In [1]: import numpy as np

In [2]: np.set_printoptions(precision=2, suppress=True, linewidth=100)

In [3]: X = np.loadtxt("a.csv", delimiter=",")

In [4]: print(X)
[[-8.07 -6.14  6.6 ]
 [-1.51 -0.56 -5.63]
 [-5.95 -3.06 -2.59]
 [-4.1   5.63  0.8 ]
 [-3.32 -2.28 -3.67]
 [ 1.97  0.2   2.81]
 [ 4.86  3.86  7.15]
 [ 3.76  1.37  0.18]
 [ 0.47 -0.04 -0.1 ]
 [-1.88 -8.18  3.62]
 [ 1.84  0.82 -5.97]
 [ 0.28 -0.61 -2.61]
 [-1.16 -1.07 -2.23]
 [ 0.   -6.96  4.76]
 [ 3.94 11.41 -2.11]
 [-3.52  2.6   0.9 ]
 [ 0.54 -0.43  1.95]
 [ 2.11  2.15 -4.51]
 [-4.74 -2.76  0.42]
 [ 1.96 -4.6  -4.03]
 [ 6.58  4.62 -1.36]
 [-0.21 -1.31 -1.07]
 [-7.73 -4.61 -0.2 ]
 [-7.18 -6.76 -4.68]
 [ 4.13  5.04  0.67]]

In [5]: cen = X - X.mean(axis=0)

In [6]: left, sig, VT = np.linalg.svd(cen, full_matrices=False)

In [7]: print(sig)
[26.91 17.5  13.17]

In [8]: lab = X[:, 2] > np.median(X[:, 2])

In [9]: r0 = X[lab].mean(axis=0) - X[~lab].mean(axis=0)

In [10]: print(lab.astype(int))
[1 0 0 1 0 1 1 1 1 1 0 0 0 1 0 1 1 0 1 0 0 0 0 0 1]

In [11]: print(np.argsort(-np.abs(r0).round(6), kind="stable"))
[2 0 1]

In [12]: print((((X - X.mean(axis=0)) @ r0 > 0) == lab).mean())
1.0

In [13]: print(((X - X.mean(axis=0)) @ r0 > 0).astype(int))
[1 0 0 1 0 1 1 1 1 1 0 0 0 1 0 1 1 0 1 0 0 0 0 0 1]

In [14]: M = np.loadtxt("block17.csv", delimiter=",")

In [15]: print(M)
[[ 0.01  0.79  1.22  0.09  0.62 -0.01  1.33  0.56]
 [-0.06  1.56  3.27  0.04  1.7   0.09  3.19  1.59]
 [-0.05 -0.13 -0.54 -0.06 -0.29  0.09 -0.61 -0.49]
 [ 0.02 -0.13 -0.25  0.16 -0.08 -0.03 -0.35 -0.24]
 [ 0.14 -1.68 -3.03  0.01 -1.46 -0.01 -3.29 -1.69]
 [ 0.11  1.35  2.53 -0.13  1.39  0.02  2.69  1.18]
 [ 0.17 -0.26  0.09 -0.2  -0.02 -0.14  0.12 -0.13]
 [-0.06  1.16  2.51 -0.1   1.31 -0.1   2.38  1.32]
 [-0.2   1.77  3.57  0.    1.7   0.07  3.66  1.71]
 [-0.18 -0.36 -0.49 -0.04 -0.03  0.13 -0.55 -0.35]
 [-0.19  0.02 -0.22  0.01  0.09 -0.15 -0.01 -0.03]
 [ 0.05  0.38  0.45  0.22  0.33  0.06  0.66  0.25]
 [ 0.01  0.98  1.74  0.04  0.97 -0.21  2.    1.05]
 [ 0.05 -0.64 -1.09  0.01 -0.41  0.   -0.84 -0.51]
 [-0.03  0.37  0.56 -0.03  0.42  0.17  0.54  0.19]
 [ 0.02  0.72  1.39  0.04  0.71  0.25  1.47  0.54]
 [ 0.08 -0.35 -0.47 -0.09 -0.31  0.1  -0.42 -0.23]
 [-0.01 -1.38 -2.71  0.1  -1.38  0.11 -2.81 -1.5 ]
 [ 0.04 -0.77 -1.28  0.18 -0.58 -0.13 -1.37 -0.65]
 [-0.06  0.84  1.58 -0.14  0.85  0.01  1.75  0.69]
 [ 0.02  0.18  0.62 -0.06  0.2   0.04  0.57  0.13]
 [ 0.07  1.63  3.53 -0.05  1.64 -0.04  3.64  1.82]]

In [16]: W2 = M[[20, 0]].astype(float)

In [17]: for _ in range(4):
    ...:     lab = np.linalg.norm(M[:, None] - W2, axis=-1).argmin(axis=1)
    ...:     W2 = np.array([M[lab == j].mean(axis=0) for j in range(2)])
    ...: 

In [18]: print(lab)
[1 1 0 0 0 1 0 1 1 0 0 0 1 0 0 1 0 0 0 1 0 1]

In [19]: print(W2[1] - W2[0])
[-0.03  1.57  3.01 -0.04  1.48 -0.01  3.1   1.57]

In [20]: cen = (M - M.mean(axis=0)) / M.std(axis=0)

In [21]: print(cen.std(axis=0))
[1. 1. 1. 1. 1. 1. 1. 1.]

In [22]: coef = np.linalg.lstsq(np.delete(cen, 3, axis=1), cen[:, 3])[0]

In [23]: print(round(1 - np.var(cen[:, 3] - np.delete(cen, 3, axis=1) @ coef), 2))
0.38

In [24]: print(coef)
[ 0.05  3.74 -3.18 -1.31  0.19 -4.94  5.48]

In [25]: d = np.linalg.norm(M[:, None] - M[None], axis=-1)

In [26]: print(d[:5, :5])
[[ 0.    3.24  3.11  2.64  7.41]
 [ 3.24  0.    6.33  5.86 10.63]
 [ 3.11  6.33  0.    0.57  4.32]
 [ 2.64  5.86  0.57  0.    4.78]
 [ 7.41 10.63  4.32  4.78  0.  ]]

In [27]: print(np.linalg.matrix_rank(d ** 2))
10

In [28]: print(np.unravel_index(d.round(6).argmax(), d.shape))
(np.int64(4), np.int64(8))

In [29]: print(d[16].round(6).argsort(kind="stable")[:4])
[16  2  9  3]

In [30]: print(np.linalg.norm(M - M.mean(axis=0), axis=1))
[1.16 4.37 1.97 1.5  6.26 3.35 1.07 3.11 4.94 1.86 1.15 0.29 2.2  2.63 0.23 1.36 1.81 5.6  3.2
 1.75 0.22 4.88]

In [31]: rng = np.random.default_rng(52)

In [32]: feats = rng.normal(size=(27, 3)) + 3 * np.array([-5, 5, 1])

In [33]: print(feats)
[[-15.83  15.24   2.94]
 [-15.09  15.32   3.67]
 [-14.81  15.18   1.86]
 [-14.42  14.67   3.99]
 [-13.69  13.37   4.33]
 [-15.68  13.96   2.77]
 [-14.7   16.01   5.82]
 [-16.46  14.63   3.38]
 [-15.53  13.28   2.77]
 [-15.03  15.39   2.61]
 [-13.65  15.22   3.79]
 [-16.03  12.45   3.78]
 [-14.64  15.7    3.15]
 [-15.3   14.76   4.03]
 [-15.74  14.73   2.98]
 [-14.66  17.22   2.49]
 [-12.46  15.18   3.04]
 [-15.42  15.93   4.7 ]
 [-15.87  14.92   2.77]
 [-15.52  14.03   3.46]
 [-14.22  15.33   2.52]
 [-14.74  16.01   3.49]
 [-13.97  14.86   3.86]
 [-14.29  14.47   2.92]
 [-15.63  15.19   2.89]
 [-14.89  15.02   2.47]
 [-14.46  13.93   3.04]]

In [34]: lab = rng.permutation(3)

In [35]: other = feats[:, lab] * rng.choice([-1, 1], 3)

In [36]: print(other)
[[15.24 15.83  2.94]
 [15.32 15.09  3.67]
 [15.18 14.81  1.86]
 [14.67 14.42  3.99]
 [13.37 13.69  4.33]
 [13.96 15.68  2.77]
 [16.01 14.7   5.82]
 [14.63 16.46  3.38]
 [13.28 15.53  2.77]
 [15.39 15.03  2.61]
 [15.22 13.65  3.79]
 [12.45 16.03  3.78]
 [15.7  14.64  3.15]
 [14.76 15.3   4.03]
 [14.73 15.74  2.98]
 [17.22 14.66  2.49]
 [15.18 12.46  3.04]
 [15.93 15.42  4.7 ]
 [14.92 15.87  2.77]
 [14.03 15.52  3.46]
 [15.33 14.22  2.52]
 [16.01 14.74  3.49]
 [14.86 13.97  3.86]
 [14.47 14.29  2.92]
 [15.19 15.63  2.89]
 [15.02 14.89  2.47]
 [13.93 14.46  3.04]]

In [37]: left, _, VT = np.linalg.svd(feats.T @ other)

In [38]: print(lab)
[1 0 2]

In [39]: print(round(float(np.linalg.norm(feats, 1)), 2), round(np.linalg.norm(feats, np.inf), 2))
402.72 36.53

In [40]: other = feats / np.sqrt((feats ** 2).mean(axis=1, keepdims=True))

In [41]: print(np.linalg.norm(other, axis=1))
[1.73 1.73 1.73 1.73 1.73 1.73 1.73 1.73 1.73 1.73 1.73 1.73 1.73 1.73 1.73 1.73 1.73 1.73 1.73
 1.73 1.73 1.73 1.73 1.73 1.73 1.73 1.73]

In [42]: print(np.linalg.matrix_rank(other) == np.linalg.matrix_rank(feats))
True

In [43]: cen = feats - feats.mean(axis=0)

In [44]: V = np.linalg.svd(cen)[2][:1]

In [45]: other = cen - cen @ V.T @ V

In [46]: print(round(float(np.linalg.norm(other) / np.linalg.norm(cen)), 2))
0.75

In [47]: print(np.cov(cen @ V.T, rowvar=False))
1.0462981590623226

In [48]: print((cen @ V.T).std(axis=0))
[1.]

In [49]: x = np.array([3, -1, 3, -2, -1, 5, 4, -5])

In [50]: a = np.maximum(M @ x, 0)

In [51]: print(a)
[ 4.57 11.55  0.    0.    0.   10.4   1.89  7.5  13.08  0.    0.    2.04  4.92  0.    2.92  7.15
  0.    0.    0.    6.75  3.49 12.89]

In [52]: print(M.T @ a)
[ -1.47 106.16 214.73  -2.56 108.27   2.17 220.84 103.88]

In [53]: print(np.flatnonzero(a > 1e-9))
[ 0  1  5  6  7  8 11 12 14 15 19 20 21]

In [54]: print(np.maximum(M @ (3 * x), 0))
[13.71 34.65  0.    0.    0.   31.2   5.67 22.5  39.24  0.    0.    6.12 14.76  0.    8.76 21.45
  0.    0.    0.   20.25 10.47 38.67]

In [55]: K = np.load("dump.npy")

In [56]: print(K)
[[ 0  1  0]
 [15  0 11]
 [ 8  1  6]
 [ 0  0  0]
 [ 0  0  0]
 [24  1 18]
 [ 0  0  0]
 [ 0  0  0]
 [ 0  0  0]
 [ 0  1  0]
 [ 0  0  0]
 [ 6  0  4]
 [ 6  0  4]
 [ 0  1  0]
 [16  1 12]
 [ 7  0  5]
 [ 0  0  0]
 [ 0  0  0]]

In [57]: lab = K[:, 0] > np.median(K[:, 0])

In [58]: r0 = K[lab].mean(axis=0) - K[~lab].mean(axis=0)

In [59]: print((((K - K.mean(axis=0)) @ r0 > 0) == lab).mean())
1.0

In [60]: print(((K - K.mean(axis=0)) @ r0 > 0).astype(int))
[0 1 1 0 0 1 0 0 0 0 0 1 1 0 1 1 0 0]

In [61]: print(lab.astype(int))
[0 1 1 0 0 1 0 0 0 0 0 1 1 0 1 1 0 0]

In [62]: print(np.argsort(-np.abs(r0).round(6), kind="stable"))
[0 2 1]

In [63]: cen = K - K.mean(axis=0)

In [64]: left, sig, VT = np.linalg.svd(cen, full_matrices=False)

In [65]: print(np.abs(left[:, 0]).argmax())
5

In [66]: print(np.abs(VT[-1]))
[0.59 0.15 0.79]

In [67]: print((np.sign(left[:, 0]) == np.sign(left[0, 0])).astype(int))
[1 0 0 1 1 0 1 1 1 1 1 0 0 1 0 0 1 1]

In [68]: print(np.round(sig ** 2 / (sig ** 2).sum(), 2) + 0)
[1. 0. 0.]

In [69]: print(VT[0] * np.sign(VT[0, np.abs(VT[0]).argmax()]))
[0.8  0.02 0.6 ]

In [70]: print(np.searchsorted(np.cumsum(sig ** 2) / (sig ** 2).sum(), 0.9) + 1)
1

In [71]: print(np.abs(VT[0]).argmax())
0

In [72]: print(np.round(cen.mean(axis=0), 2) + 0)
[0. 0. 0.]

In [73]: print(np.round((sig ** 2).sum() ** 2 / (sig ** 4).sum(), 2))
1.01
